In [1]: import numpy as np

In [2]: np.set_printoptions(precision=3, suppress=True, linewidth=100, legacy="1.25")

In [3]: cent = np.array([[-1, -1, 2, 0], [-3, -1, 2, -1], [-1, -3, -5, -1], [-5, 5, -4, -3]])

In [4]: rng = np.random.default_rng(4510)

In [5]: A = (rng.random((29, 4)) < 0.25) @ cent

In [6]: A
Out[6]: 
array([[ 0,  0,  0,  0],
       [-1, -3, -5, -1],
       [-1, -1,  2,  0],
       [-8,  4, -2, -4],
       [-3, -1,  2, -1],
       [-4, -2,  4, -1],
       [-6,  2, -9, -4],
       [-3, -1,  2, -1],
       [-5,  5, -4, -3],
       [ 0,  0,  0,  0],
       [-8,  4, -2, -4],
       [ 0,  0,  0,  0],
       [-1, -1,  2,  0],
       [-5,  5, -4, -3],
       [ 0,  0,  0,  0],
       [-5, -5, -1, -2],
       [ 0,  0,  0,  0],
       [-7,  1, -7, -4],
       [ 0,  0,  0,  0],
       [-8,  4, -2, -4],
       [ 0,  0,  0,  0],
       [-1, -3, -5, -1],
       [ 0,  0,  0,  0],
       [-3, -1,  2, -1],
       [ 0,  0,  0,  0],
       [-1, -1,  2,  0],
       [-5,  5, -4, -3],
       [ 0,  0,  0,  0],
       [ 0,  0,  0,  0]])

In [7]: Uu, sig, VT = np.linalg.svd(A)

In [8]: np.argmax(sig[:-1] / (sig[1:] + 1e-6)) + 1
Out[8]: 3

In [9]: other = Uu[:, :3] @ np.diag(sig[:3]) @ VT[:3]

In [10]: round(np.linalg.norm(A - other) / np.linalg.norm(A), 3)
Out[10]: 0.006

In [11]: hat = A @ np.linalg.solve(A.T @ A, A.T)

In [12]: np.round(np.linalg.eigvalsh(hat), 3) + 0
Out[12]: 
array([0., 0., 0., 0., 0., 0., 0., 0., 0., 0., 0., 0., 0., 0., 0., 0., 0., 0., 0., 0., 0., 0., 0.,
       0., 0., 1., 1., 1., 1.])

In [13]: hat @ A[:, 1]
Out[13]: 
array([ 0., -3., -1.,  4., -1., -2.,  2., -1.,  5.,  0.,  4.,  0., -1.,  5.,  0., -5.,  0.,  1.,
        0.,  4.,  0., -3.,  0., -1.,  0., -1.,  5.,  0.,  0.])

In [14]: round(np.trace(hat), 3)
Out[14]: 4.0

In [15]: np.linalg.cond(A) > 100
Out[15]: True

In [16]: [round(float(x), 3) for x in np.linalg.svd(A, compute_uv=False)[:3]]
Out[16]: [27.039, 12.469, 10.835]

In [17]: np.linalg.matrix_rank(A, rtol=0.1)
Out[17]: 3

In [18]: np.round(np.linalg.norm(A, 2) / np.linalg.norm(A), 3)
Out[18]: 0.853

In [19]: E = np.loadtxt("w.csv", delimiter=",")

In [20]: E
Out[20]: 
array([[3., 4., 0., 0., 0., 0.],
       [4., 3., 4., 0., 0., 0.],
       [0., 4., 3., 4., 0., 0.],
       [0., 0., 4., 0., 4., 0.],
       [0., 0., 0., 4., 2., 4.],
       [0., 0., 0., 0., 4., 1.]])

In [21]: np.abs(np.linalg.svd(E)[2][-1])
Out[21]: array([0.462, 0.36 , 0.18 , 0.501, 0.165, 0.589])

In [22]: labels = rng.permutation(6)

In [23]: labels
Out[23]: array([1, 2, 4, 3, 5, 0])

In [24]: other = E[labels][:, labels]

In [25]: np.allclose(other, E)
Out[25]: False

In [26]: np.trace(other)
Out[26]: 12.0

In [27]: u = np.array([1, 2, 1, 5, 4, 4])

In [28]: other = E + np.outer(u, np.eye(6)[0])

In [29]: np.linalg.matrix_rank(np.linalg.inv(other) - np.linalg.inv(E), tol=1e-8)
Out[29]: 1

In [30]: other
Out[30]: 
array([[4., 4., 0., 0., 0., 0.],
       [6., 3., 4., 0., 0., 0.],
       [1., 4., 3., 4., 0., 0.],
       [5., 0., 4., 0., 4., 0.],
       [4., 0., 0., 4., 2., 4.],
       [4., 0., 0., 0., 4., 1.]])

In [31]: np.linalg.matrix_rank(other - E)
Out[31]: 1

In [32]: m1 = np.loadtxt("test0.csv", delimiter=",")

In [33]: m1
Out[33]: 
array([[-1., -2.,  0.,  0.,  0., -2., -2., -2., -2.],
       [-2., -1.,  0.,  0.,  0., -2., -2., -2., -2.],
       [ 0.,  0., -1., -2., -2.,  0.,  0.,  0.,  0.],
       [ 0.,  0., -2., -1., -2.,  0.,  0.,  0.,  0.],
       [ 0.,  0., -2., -2., -1.,  0.,  0.,  0.,  0.],
       [-2., -2.,  0.,  0.,  0., -1., -2., -2., -2.],
       [-2., -2.,  0.,  0.,  0., -2., -1., -2., -2.],
       [-2., -2.,  0.,  0.,  0., -2., -2., -1., -2.],
       [-2., -2.,  0.,  0.,  0., -2., -2., -2., -1.]])

In [34]: u, v = m1[3], m1[7]

In [35]: u @ u
Out[35]: 9.0

In [36]: u @ v
Out[36]: 0.0

In [37]: p = (u @ v) / (u @ u) * u

In [38]: round(float(np.linalg.norm(u + v) ** 2 + np.linalg.norm(u - v) ** 2), 3)
Out[38]: 60.0

In [39]: np.linalg.matrix_rank(np.outer(u, v))
Out[39]: 1

In [40]: p
Out[40]: array([ 0.,  0., -0., -0., -0.,  0.,  0.,  0.,  0.])

In [41]: arr = np.loadtxt("block11.csv", delimiter=",")

In [42]: arr
Out[42]: 
array([[ 0.007, -0.036, -0.036,  0.022, -0.036, -0.022,  0.022, -0.022,  0.022,  0.022, -0.022],
       [-0.036,  0.18 ,  0.18 , -0.108,  0.18 ,  0.108, -0.108,  0.108, -0.108, -0.108,  0.108],
       [-0.036,  0.18 ,  0.18 , -0.108,  0.18 ,  0.108, -0.108,  0.108, -0.108, -0.108,  0.108],
       [ 0.022, -0.108, -0.108,  0.065, -0.108, -0.065,  0.065, -0.065,  0.065,  0.065, -0.065],
       [-0.036,  0.18 ,  0.18 , -0.108,  0.18 ,  0.108, -0.108,  0.108, -0.108, -0.108,  0.108],
       [-0.022,  0.108,  0.108, -0.065,  0.108,  0.065, -0.065,  0.065, -0.065, -0.065,  0.065],
       [ 0.022, -0.108, -0.108,  0.065, -0.108, -0.065,  0.065, -0.065,  0.065,  0.065, -0.065],
       [-0.022,  0.108,  0.108, -0.065,  0.108,  0.065, -0.065,  0.065, -0.065, -0.065,  0.065],
       [ 0.022, -0.108, -0.108,  0.065, -0.108, -0.065,  0.065, -0.065,  0.065,  0.065, -0.065],
       [ 0.022, -0.108, -0.108,  0.065, -0.108, -0.065,  0.065, -0.065,  0.065,  0.065, -0.065],
       [-0.022,  0.108,  0.108, -0.065,  0.108,  0.065, -0.065,  0.065, -0.065, -0.065,  0.065]])

In [43]: Uu, sig, VT = np.linalg.svd(arr)

In [44]: np.argmax(sig[:-1] / (sig[1:] + 1e-6)) + 1
Out[44]: 1

In [45]: sig.round(3) + 0
Out[45]: array([1., 0., 0., 0., 0., 0., 0., 0., 0., 0., 0.])

In [46]: other = Uu[:, :1] @ np.diag(sig[:1]) @ VT[:1]

In [47]: round(float(np.linalg.norm(arr - other) / np.linalg.norm(arr)), 3)
Out[47]: 0.0

In [48]: np.linalg.matrix_rank(arr, rtol=0.05)
Out[48]: 1

In [49]: other = arr / np.sqrt((arr ** 2).mean(axis=1, keepdims=True))

In [50]: np.linalg.matrix_rank(arr - arr.mean(axis=1, keepdims=True))
Out[50]: 1

In [51]: other[4]
Out[51]: array([-0.281,  1.407,  1.407, -0.844,  1.407,  0.844, -0.844,  0.844, -0.844, -0.844,  0.844])

In [52]: K = np.loadtxt("layer19.csv", delimiter=",")

In [53]: K
Out[53]: 
array([[ 1., -3., -2., -1.,  2.,  3., -3., -1., -1., -2.,  3.],
       [ 1., -3., -3., -2.,  0.,  2.,  0., -2., -2., -2.,  0.],
       [ 3., -3.,  2.,  0.,  2., -2., -2., -1.,  2.,  1., -2.],
       [ 1., -3.,  1.,  3.,  0.,  2.,  3., -3., -1.,  2.,  1.],
       [ 1.,  2.,  2.,  0.,  2.,  0.,  0., -2.,  2.,  3.,  1.],
       [-1.,  0.,  1., -3.,  1.,  2., -3.,  1.,  1., -3.,  1.],
       [ 3., -1.,  0.,  3., -2., -1.,  1., -2.,  0., -2., -1.],
       [ 1., -1., -3.,  1.,  0., -3., -1.,  2.,  2., -1.,  1.],
       [ 0.,  0.,  1.,  1.,  2.,  1., -3.,  1.,  1.,  0.,  3.]])

In [54]: # rank 8

In [55]: w1 = np.array([[3, 2, 9, 4],
    ...:     [1, 4, 2, 2],
    ...:     [0, 4, 2, 5],
    ...:     [0, 2, 2, 6],
    ...:     [7, 6, 7, 9],
    ...:     [5, 9, 2, 3],
    ...:     [8, 4, 4, 7],
    ...:     [5, 1, 6, 3],
    ...:     [3, 6, 8, 5],
    ...:     [2, 2, 6, 7],
    ...:     [9, 6, 2, 1]])

In [56]: coef = np.array([5, 2, 3, -3])

In [57]: hid = np.maximum(K @ w1 + coef, 0)

In [58]: (hid > 0).mean(axis=0)
Out[58]: array([0.667, 0.556, 0.556, 0.444])

In [59]: np.linalg.matrix_rank(hid)
Out[59]: 4

In [60]: (hid > 0).astype(int)
Out[60]: 
array([[1, 1, 0, 0],
       [0, 0, 0, 0],
       [0, 0, 1, 1],
       [1, 1, 1, 1],
       [1, 1, 1, 1],
       [1, 1, 0, 0],
       [0, 0, 0, 0],
       [1, 0, 1, 0],
       [1, 1, 1, 1]])

In [61]: cent = np.array([[0, -9, 6], [-8, -6, -9], [4, -7, -3], [2, 7, 5]])

In [62]: hid @ cent
Out[62]: 
array([[-128., -321.,    6.],
       [   0.,    0.,    0.],
       [ 214., -133.,  -11.],
       [-100., -308.,   83.],
       [ -82., -632., -155.],
       [-136., -156., -117.],
       [   0.,    0.,    0.],
       [  80., -203.,  -18.],
       [-174., -651., -166.]])
